$ python -q
>>> import numpy as np
>>> import numpy.linalg as la
>>> np.set_printoptions(precision=3, suppress=True, linewidth=140, legacy="1.25")
>>> W0 = np.loadtxt("out7.csv", delimiter=",")
>>> W0
array([[2., 0., 0.],
       [1., 2., 0.],
       [0., 0., 0.]])
>>> # null space of dimension 1
>>> np.allclose(W0, W0.T)
False
>>> (W0 - W0.T) / 2
array([[ 0. , -0.5,  0. ],
       [ 0.5,  0. ,  0. ],
       [ 0. ,  0. ,  0. ]])
>>> W0.inv()
Traceback (most recent call last):
  File "<python-input-8>", line 1, in <module>
    W0.inv()
    ^^^^^^
AttributeError: 'numpy.ndarray' object has no attribute 'inv'
>>> def softmax(z):
...     e = np.exp(z - z.max(axis=-1, keepdims=True))
...     return e / e.sum(axis=-1, keepdims=True)
... 
>>> softmax(10 * W0[2])
array([0.333, 0.333, 0.333])
>>> att = W0 @ W0.T / np.sqrt(3)
>>> softmax(att).round(6).argmax(axis=1)
array([0, 1, 0])
>>> softmax(att)
array([[0.707, 0.223, 0.07 ],
       [0.144, 0.811, 0.045],
       [0.333, 0.333, 0.333]])
>>> out = np.array([[1, 2, 2], [2, 0, 3], [2, 2, 2]])
>>> la.matrix_rank(np.vstack([W0, out.T]))
3
>>> out.T @ W0.T
array([[2., 5., 0.],
       [4., 2., 0.],
       [4., 8., 0.]])
>>> np.einsum("ij,ij->i", W0, W0)
array([4., 5., 0.])
>>> np.einsum("ij->j", W0)
array([3., 2., 0.])
>>> W0 - W0[0]
array([[ 0.,  0.,  0.],
       [-1.,  2.,  0.],
       [-2.,  0.,  0.]])
>>> W0[3]
Traceback (most recent call last):
  File "<python-input-20>", line 1, in <module>
    W0[3]
    ~~^^^
IndexError: index 3 is out of bounds for axis 0 with size 3
>>> W0.sum(axis=0)
array([3., 2., 0.])
>>> round(la.norm(W0), 3)
3.0
>>> np.prod(np.diag(W0)), round(float(la.det(W0)), 3)
(0.0, 0.0)
>>> try:
...     la.inv(W0)
... except la.LinAlgError as e:
...     print(e)
... 
Singular matrix
>>> la.matrix_rank(W0 - W0[0, 0] * np.eye(3))
2
>>> print([int(la.matrix_rank(la.matrix_power(W0, p))) for p in range(1, 4)])
[2, 2, 2]
>>> data = np.loadtxt("sample6.csv", delimiter=",")
>>> data
array([[ -2.,   2.,  -3.,   5.],
       [ -4.,   4.,   3.,   3.],
       [ 10., -10., -12.,  -4.]])
>>> x0 = np.array([-5, 3, -5, 5])
>>> np.einsum("ij,j->i", data, x0)
array([ 56.,  32., -40.])
>>> print((data * x0).sum(axis=1))
[ 56.  32. -40.]
>>> data @ x0
array([ 56.,  32., -40.])
>>> (data @ x0).argmax()
0
>>> x0 @ data
Traceback (most recent call last):
  File "<python-input-34>", line 1, in <module>
    x0 @ data
    ~~~^~~~~~
ValueError: matmul: Input operand 1 has a mismatch in its core dimension 0, with gufunc signature (n?,k),(k,m?)->(n?,m?) (size 3 is different from 4)
>>> la.norm(data @ x0) <= la.norm(data, 2) * la.norm(x0) + 1e-9
True
>>> Uu, s, VT = la.svd(data)
>>> V = VT[:(s > 1e-8).sum()]
>>> rng = np.random.default_rng(20673)
>>> x0 = data[1] + -3 * data[2] + rng.integers(2) * np.eye(4)[1]
>>> x0
array([-34.,  34.,  39.,  15.])
>>> np.diag(V.T @ V)
array([0.322, 0.322, 0.757, 0.599])
>>> round(float(la.norm(x0 - V.T @ V @ x0)), 3)
0.0
>>> la.matrix_rank(np.vstack([data, x0]))
2
>>> print(V.T @ V)
[[ 0.322 -0.322 -0.208 -0.267]
 [-0.322  0.322  0.208  0.267]
 [-0.208  0.208  0.757 -0.312]
 [-0.267  0.267 -0.312  0.599]]
